$ python3 -q
>>> import numpy as np
>>> from numpy import linalg as LA
>>> np.set_printoptions(precision=2, suppress=True, linewidth=140, legacy="1.25")
>>> rnd = lambda a: np.round(a, 2) + 0
>>> arr = np.vander(np.arange(5) - 1, 4, increasing=True)
>>> print(arr)
[[ 1 -1  1 -1]
 [ 1  0  0  0]
 [ 1  1  1  1]
 [ 1  2  4  8]
 [ 1  3  9 27]]
>>> U, sig, vt = LA.svd(arr)
>>> print(rnd(sig))
[30.08  2.5   1.56  0.86]
>>> np.argmax(sig[:-1] / (sig[1:] + 1e-6)) + 1
1
>>> M2 = U[:, :1] @ np.diag(sig[:1]) @ vt[:1]
>>> rnd(np.abs(arr - M2).max())
1.22
>>> LA.matrix_rank(arr, rtol=0.05)
3
>>> print(LA.matrix_rank(M2))
1
>>> rnd(LA.norm(arr - M2) / LA.norm(arr))
0.1
>>> Q, _ = LA.qr(np.array([[0.1, 0.4, -0.2, 1.3],
...     [-0.8, 0.1, 1.6, 0.1],
...     [-1.7, -0.1, 1.0, 0.2],
...     [-1.4, 0.4, -1.0, -0.1],
...     [0.2, 0.2, 0.0, 0.3]]))
>>> J = Q @ Q.T
>>> rnd(J)
array([[ 0.94, -0.06,  0.06, -0.02,  0.21],
       [-0.06,  0.94,  0.07, -0.02,  0.22],
       [ 0.06,  0.07,  0.92,  0.02, -0.25],
       [-0.02, -0.02,  0.02,  0.99,  0.07],
       [ 0.21,  0.22, -0.25,  0.07,  0.2 ]])
>>> U, sig, vt = LA.svd(J)
>>> rnd(sig)
array([1., 1., 1., 1., 0.])
>>> np.argmax(sig[:-1] / (sig[1:] + 1e-6)) + 1
4
>>> M2 = U[:, :4] @ np.diag(sig[:4]) @ vt[:4]
>>> LA.matrix_rank(J, rtol=0.05)
4
>>> LA.matrix_rank(M2)
4
>>> print(rnd(M2))
[[ 0.94 -0.06  0.06 -0.02  0.21]
 [-0.06  0.94  0.07 -0.02  0.22]
 [ 0.06  0.07  0.92  0.02 -0.25]
 [-0.02 -0.02  0.02  0.99  0.07]
 [ 0.21  0.22 -0.25  0.07  0.2 ]]
>>> print(rnd(LA.norm(J - M2, 2)), rnd(sig[4]))
0.0 0.0
>>> rnd(LA.norm(J - M2) / LA.norm(J))
0.0
>>> data = np.load("test13.npy")
>>> data
array([[-0.2, -0.8, -0.3, -3.8,  1. ,  1. ],
       [-0.7, -2.7, -0.3, -1.1,  1.1,  1.6],
       [ 1.1, -0.7, -0.7, -0.8,  1.4, -0.8]])
>>> vec = np.array([4, 5, 2, 0, 4, 3])
>>> h = np.maximum(data @ vec, 0)
>>> rnd(data.T @ h)
array([ 2.65, -3.17, -2.37, -8.24,  5.38, -0.56])
>>> rnd(np.maximum(data @ vec, 0) - np.maximum(-data @ vec, 0))
array([ 1.6, -7.7,  2.7])
>>> rnd(np.maximum(data @ (3 * vec), 0))
array([4.8, 0. , 8.1])
>>> M2 = data / LA.norm(data, axis=1, keepdims=True)
>>> cov = M2 @ M2.T
>>> rnd(cov[1])
array([0.62, 1.  , 0.3 ])
>>> print(np.argwhere(np.triu(np.abs(cov) > 0.95, 1)))
[]
>>> (cov - 2 * np.eye(3)).round(6).argmax(axis=1)
array([1, 0, 0])
>>> rnd(LA.norm(M2, axis=1))
array([1., 1., 1.])
>>> rng = np.random.default_rng(393)
>>> M2 = data + rng.integers(-2, 3, (3, 1)) @ rng.integers(-2, 3, (1, 6))
>>> rnd(M2)
array([[-1.2,  0.2,  1.7, -1.8, -1. ,  0. ],
       [ 0.3, -3.7, -2.3, -3.1,  3.1,  2.6],
       [ 2.1, -1.7, -2.7, -2.8,  3.4,  0.2]])
>>> print(LA.matrix_rank(M2 - data, tol=1e-8))
1
>>> rnd(M2 - data)
array([[-1.,  1.,  2.,  2., -2., -1.],
       [ 1., -1., -2., -2.,  2.,  1.],
       [ 1., -1., -2., -2.,  2.,  1.]])
>>> LA.norm(M2, axis=1).argmax()
1
>>> rnd(LA.norm(M2, "nuc"))
13.8
>>> m1 = np.load("case16.npy")
>>> print(m1)
[[ 0  0  9  0 24]
 [ 0  0  6  0  6]
 [ 0  0  0  0  0]
 [ 0  0 15  0 24]
 [ 0  0  0  0  0]
 [ 0  0  0  0  0]
 [ 0  0  0  0  0]
 [ 0  0  0  0 12]
 [ 0  0  0  0  0]
 [ 0  0  0  0  0]
 [ 0  0  0  0  0]
 [ 0  0  0  0  0]
 [ 0  0  0  0  0]
 [ 0  0  0  0  0]
 [ 0  0  0  0  0]
 [ 0  0 18  0 24]
 [ 0  0 12  0 12]
 [ 0  0  6  0 12]
 [ 0  0  0  0  0]
 [ 0  0  0  0  0]
 [ 0  0 54  0 54]
 [ 0  0 36  0 42]
 [ 0  0  0  0  6]
 [ 0  0  9  0 18]
 [ 0  0  0  0  0]
 [ 0  0 27  0 30]
 [ 0  0  0  0  0]]
>>> vec = np.array([1, 0, -1, -2, -2])
>>> h = np.maximum(m1 @ vec, 0)
>>> np.flatnonzero(h > 1e-9)
array([], dtype=int64)
>>> np.maximum(m1 @ vec, 0) - np.maximum(-m1 @ vec, 0)
array([ -57,  -18,    0,  -63,    0,    0,    0,  -24,    0,    0,    0,    0,    0,    0,    0,  -66,  -36,  -30,    0,    0, -162, -120,
        -12,  -45,    0,  -87,    0])
>>> U, sig, vt = LA.svd(m1, full_matrices=False)
>>> rnd(np.abs(vt[0]))
array([0.  , 0.  , 0.65, 0.  , 0.76])
>>> print(rnd(U.T @ m1 @ vt.T))
[[117.29   0.     0.     0.     0.  ]
 [  0.    15.69   0.     0.     0.  ]
 [  0.     0.     0.     0.     0.  ]
 [  0.     0.     0.     0.     0.  ]
 [  0.     0.     0.     0.     0.  ]]
>>> rnd(sig)
array([117.29,  15.69,   0.  ,   0.  ,   0.  ])
>>> rnd(np.cumsum(sig ** 2) / np.sum(sig ** 2))
array([0.98, 1.  , 1.  , 1.  , 1.  ])
>>> np.abs(U[:, 0]).round(6).argmax()
20
>>> np.abs(np.diag(LA.qr(m1)[1])) > 1e-9
array([False, False,  True, False,  True])
>>> print(np.unique(m1.round(6), axis=0).shape)
(13, 5)
>>> print(rnd(LA.svd(m1, compute_uv=False)))
[117.29  15.69   0.     0.     0.  ]
>>> np.abs(m1).max()
54
>>> rnd(m1.mean(axis=0))
array([0.  , 0.  , 7.11, 0.  , 9.78])
>>> np.count_nonzero(m1)
22
>>> U, sig, vt = LA.svd(m1)
>>> rnd(sig)
array([117.29,  15.69,   0.  ,   0.  ,   0.  ])
>>> M2 = U[:, :2] @ np.diag(sig[:2]) @ vt[:2]
>>> print(rnd(LA.norm(m1 - M2) / LA.norm(m1)))
0.0
>>> Q, _ = LA.qr(np.array([[-0.5, 2.0, -0.6],
...     [1.6, -0.3, -1.0],
...     [0.2, 0.1, -1.0],
...     [-0.7, -1.2, 0.9]]))
>>> W0 = Q @ Q.T
>>> rnd(W0)
array([[ 0.75, -0.24,  0.08, -0.35],
       [-0.24,  0.77,  0.07, -0.34],
       [ 0.08,  0.07,  0.98,  0.11],
       [-0.35, -0.34,  0.11,  0.51]])
>>> ev, V = LA.eigh(W0)
>>> rnd(ev.sum()), rnd(np.trace(W0))
(3.0, 3.0)
>>> rnd(V.T @ W0 @ V)
array([[0., 0., 0., 0.],
       [0., 1., 0., 0.],
       [0., 0., 1., 0.],
       [0., 0., 0., 1.]])
>>> hat = np.triu(np.array([[-1, -3, 2, 1], [-2, 3, 0, 1], [-1, -3, -3, -1], [-1, 1, -1, -1]]), 1) + np.eye(4)
>>> M2 = hat @ W0 @ LA.inv(hat)
>>> rnd(np.trace(M2)), rnd(np.trace(W0))
(3.0, 3.0)
>>> print(rnd(hat @ W0 - W0 @ hat))
[[ 0.53 -0.25  0.34  1.31]
 [-0.35 -1.06  0.59  0.06]
 [ 0.35  0.57 -0.26  0.32]
 [ 0.   -1.06  0.7   0.8 ]]
>>> U, sig, vt = LA.svd(W0)
>>> V = vt[:(sig > 1e-8).sum()]
>>> vec = W0[1] + -1 * W0[0] + rng.integers(2) * np.eye(4)[1]
>>> print(rnd(vec))
[-0.99  2.01  0.    0.01]
>>> np.allclose(V.T @ V @ vec, vec)
False
>>> rnd(LA.norm(vec - V.T @ V @ vec))
0.48
>>> F = np.array([[-1.0, -3.0, 3.0, -1.0, 1.0],
...     [1.0, -3.0, -1.0, -1.0, 1.0],
...     [0.0, 3.0, -1.0, 2.0, 2.0],
...     [-2.0, 3.0, 0.0, -2.0, -1.0],
...     [0.0, 0.0, 0.0, 0.0, 2.0]])
>>> hat = np.triu(np.array([[-1, 2, -2, 0, 2],
...     [-1, 0, 1, 0, 2],
...     [1, 1, -1, -1, -2],
...     [-2, -1, 0, 0, -2],
...     [-2, 2, -2, 1, 2]]), 1) + np.eye(5)
>>> M2 = hat @ F @ LA.inv(hat)
>>> np.trace(M2), np.trace(F)
(-5.0, -5.0)
>>> rnd(LA.det(M2))
36.0
>>> cov = F.T @ F
>>> cov
array([[ 6., -6., -4.,  4.,  2.],
       [-6., 36., -9.,  6., -3.],
       [-4., -9., 11., -4.,  0.],
       [ 4.,  6., -4., 10.,  4.],
       [ 2., -3.,  0.,  4., 11.]])
>>> np.trace(cov), (F ** 2).sum()
(74.0, 74.0)
>>> rnd(LA.eigvalsh(cov)[::-1])
array([41.  , 18.17,  9.98,  4.81,  0.04])
>>> print(LA.matrix_rank(cov))
5
>>> mat = np.load("out13.npy")
>>> mat
array([[-1,  2,  1,  5, -1],
       [-1,  2,  1,  5, -1],
       [-1,  2,  1,  5, -1],
       [-2,  1,  0,  4, -2],
       [-5, -2, -3,  1, -5],
       [-7, -4, -5, -1, -7]])
>>> print(LA.matrix_rank(mat, rtol=0.1))
2
>>> rnd(LA.norm(mat, 2) / LA.norm(mat))
0.8
>>> [round(float(x), 2) for x in LA.svd(mat, compute_uv=False)[:3]]
[14.39, 10.86, 0.0]
>>> M = np.array([[-3.0, 1.0, 0.0], [0.0, -3.0, 1.0], [0.0, 0.0, -3.0]])
>>> print(rnd(LA.det(2 * M)), rnd(LA.det(M)))
-216.0 -27.0
>>> rnd(LA.eigvals(M))
array([-3., -3., -3.])
>>> rnd(LA.det(M[::-1]))
27.0
>>> np.einsum("ii->", M)
-9.0
>>> t = np.radians(72)
>>> r_ = np.eye(5)
>>> r_[1, 1] = r_[4, 4] = np.cos(t)
>>> r_[1, 4], r_[4, 1] = -np.sin(t), np.sin(t)
>>> print(rnd(r_))
[[ 1.    0.    0.    0.    0.  ]
 [ 0.    0.31  0.    0.   -0.95]
 [ 0.    0.    1.    0.    0.  ]
 [ 0.    0.    0.    1.    0.  ]
 [ 0.    0.95  0.    0.    0.31]]
>>> M2 = m1 @ r_.T
>>> print(rnd(LA.det(r_)), rnd(np.trace(r_)))
1.0 3.62
>>> np.allclose(LA.norm(m1, axis=1), LA.norm(M2, axis=1))
True
>>> print(np.allclose(m1 @ m1.T, M2 @ M2.T))
True
>>> rnd(LA.svd(m1, compute_uv=False)), rnd(LA.svd(M2, compute_uv=False))
(array([117.29,  15.69,   0.  ,   0.  ,   0.  ]), array([117.29,  15.69,   0.  ,   0.  ,   0.  ]))
>>> idx = rng.permutation(3)
>>> M2 = M[:, idx] * rng.choice([-1, 1], 3)
>>> M2
array([[ 1., -3.,  0.],
       [-3.,  0.,  1.],
       [ 0.,  0., -3.]])
>>> U, _, vt = LA.svd(M.T @ M2)
>>> rnd(LA.lstsq(M, M2)[0])
array([[0., 1., 0.],
       [1., 0., 0.],
       [0., 0., 1.]])
>>> hat = np.triu(np.array([[-5, -3, -3], [2, -4, 4], [-1, -2, 2]]), 1) + np.eye(3)
>>> M2 = hat @ M @ LA.inv(hat)
>>> LA.matrix_rank(M2)
3
